% python3 -q
>>> import numpy as np
>>> from numpy import linalg as LA
>>> np.set_printoptions(suppress=True, linewidth=140)
>>> rd = lambda a: np.round(a, 2) + 0
>>> data = np.loadtxt("dump.csv", delimiter=",")
>>> rd(data)
array([[ 0.68,  0.26, -0.25, -0.29],
       [ 0.26,  0.78,  0.21,  0.24],
       [-0.25,  0.21,  0.8 , -0.23],
       [-0.29,  0.24, -0.23,  0.74]])
>>> rd(LA.det(data))
np.float64(0.0)
>>> (data - data.T) / 2
array([[0., 0., 0., 0.],
       [0., 0., 0., 0.],
       [0., 0., 0., 0.],
       [0., 0., 0., 0.]])
>>> rd(LA.matrix_power(data, 4))
array([[ 0.68,  0.26, -0.25, -0.29],
       [ 0.26,  0.78,  0.21,  0.24],
       [-0.25,  0.21,  0.8 , -0.23],
       [-0.29,  0.24, -0.23,  0.74]])
>>> print(rd(np.sort(np.abs(LA.eigvals(data)))))
[0. 1. 1. 1.]
>>> Y = np.array([[1, 3, 1], [2, 8, 6]])
>>> C = np.kron(Y, data)
>>> C.shape
(8, 12)
>>> ev, vecs = LA.eigh(data)
>>> print(rd(ev))
[0. 1. 1. 1.]
>>> rd(vecs.T @ data @ vecs)
array([[0., 0., 0., 0.],
       [0., 1., 0., 0.],
       [0., 0., 1., 0.],
       [0., 0., 0., 1.]])
>>> rd(LA.eigvalsh(data @ data))
array([0., 1., 1., 1.])
>>> (ev > 1e-8).sum(), (ev < -1e-8).sum()
(np.int64(3), np.int64(0))
>>> ev, vecs = LA.eigh(data)
>>> x0 = np.array([2, 0, 3, 3])
>>> print(rd(x0 @ data @ x0 / (x0 @ x0)), rd(ev[0]), rd(ev[-1]))
0.27 0.0 1.0
>>> rd(LA.eigvalsh(data[1:, 1:]))
array([0.32, 1.  , 1.  ])
>>> X = np.load("x.npy")
>>> X
array([[ 2,  0,  0,  0,  0,  0],
       [ 3,  2,  0,  0,  0,  0],
       [ 0, -2,  0,  0,  0,  0],
       [ 0,  0,  2,  0,  0,  0],
       [ 0,  0,  3,  2,  0,  0],
       [ 0,  0,  0, -2,  0,  0],
       [ 0,  0,  0,  0,  2,  0],
       [ 0,  0,  0,  0,  3,  2],
       [ 0,  0,  0,  0,  0, -2]])
>>> x0 = np.array([-5, 5, -5, 5, 3, -1])
>>> y = X @ x0
>>> beta, lr = np.zeros(6), 1 / LA.norm(X, 2) ** 2
>>> for i in range(10):
...     beta -= lr * X.T @ (X @ beta - y)
...     if i % 2 == 0: print(i, round(LA.norm(X @ beta - y), 2))
... 
0 15.48
2 9.05
4 5.29
6 3.09
8 1.81
>>> rd(beta)
array([-4.74,  4.61, -4.74,  4.61,  2.91, -0.86])
>>> E = np.load("a.npy")
>>> print(E)
[[0 0 0]
 [0 2 0]
 [1 0 0]]
>>> print(rd(LA.det(E)))
0.0
>>> E @ E
array([[0, 0, 0],
       [0, 4, 0],
       [0, 0, 0]])
>>> rd(np.sort(LA.eigvals(E).real))
array([0., 0., 2.])
>>> rd(np.sort(LA.eigvals(E)))
array([0., 0., 2.])
>>> print(E @ E)
[[0 0 0]
 [0 4 0]
 [0 0 0]]
>>> [int(LA.matrix_rank(LA.matrix_power(E, p))) for p in range(1, 4)]
[2, 1, 1]
>>> LA.matrix_power(E - np.diag(np.diag(E)), 3)
array([[0, 0, 0],
       [0, 0, 0],
       [0, 0, 0]])
>>> mat = np.load("data.npy")
>>> mat
array([[0, 3, 2],
       [0, 0, 4],
       [0, 0, 0]])
>>> rk = LA.matrix_rank(mat)
>>> rk
np.int64(2)
>>> N = LA.svd(mat)[2][rk:].T
>>> N.shape
(3, 1)
>>> print(N @ N.T)
[[1. 0. 0.]
 [0. 0. 0.]
 [0. 0. 0.]]
>>> LA.matrix_rank(mat.T @ mat), LA.matrix_rank(mat @ mat.T)
(np.int64(2), np.int64(2))
>>> [int(LA.matrix_rank(np.delete(mat, i, axis=0))) for i in range(3)]
[1, 1, 2]
